>>> import numpy as np
>>> np.set_printoptions(suppress=True, linewidth=160)
>>> arr = np.loadtxt("run3.csv", delimiter=",")
>>> arr.round(3)
array([[ 0.874,  0.011, -0.298, -0.146],
       [ 0.011,  0.999,  0.025,  0.012],
       [-0.298,  0.025,  0.297, -0.346],
       [-0.146,  0.012, -0.346,  0.83 ]])
>>> # applying it twice changes nothing
>>> np.unique(arr.round(6), axis=0).shape
(4, 4)
>>> np.linalg.lstsq(arr[:-1].T, arr[-1])[2]
np.int32(3)
>>> np.round(arr @ np.linalg.pinv(arr) @ arr, 3)
array([[ 0.874,  0.011, -0.298, -0.146],
       [ 0.011,  0.999,  0.025,  0.012],
       [-0.298,  0.025,  0.297, -0.346],
       [-0.146,  0.012, -0.346,  0.83 ]])
>>> rk = np.linalg.matrix_rank(arr)
>>> rk
np.int64(3)
>>> null = np.linalg.svd(arr)[2][rk:].T
>>> [int(np.linalg.matrix_rank(arr[:i])) for i in range(1, len(arr) + 1)]
[1, 2, 3, 3]
>>> [int(np.linalg.matrix_rank(np.delete(arr, i, axis=0))) for i in range(4)]
[3, 3, 3, 3]
>>> null.shape
(4, 1)
>>> np.round(arr @ null, 3) + 0
array([[0.],
       [0.],
       [0.],
       [0.]])
>>> [int(np.linalg.matrix_rank(arr[:, :j + 1])) for j in range(4)]
[1, 2, 3, 3]
>>> np.linalg.matrix_rank(arr.T @ arr), np.linalg.matrix_rank(arr @ arr.T)
(np.int64(3), np.int64(3))
>>> ev, V = np.linalg.eigh(arr)
>>> x = np.array([2, 1, 2, 3])
>>> np.round(V * np.maximum(ev, 0) @ V.T, 3)
array([[ 0.874,  0.011, -0.298, -0.146],
       [ 0.011,  0.999,  0.025,  0.012],
       [-0.298,  0.025,  0.297, -0.346],
       [-0.146,  0.012, -0.346,  0.83 ]])
>>> np.round(x @ arr @ x, 3)
np.float64(5.083)
>>> round(float(np.abs(arr).sum(axis=1).max()), 3), np.round(np.abs(ev).max(), 3)
(1.335, np.float64(1.0))
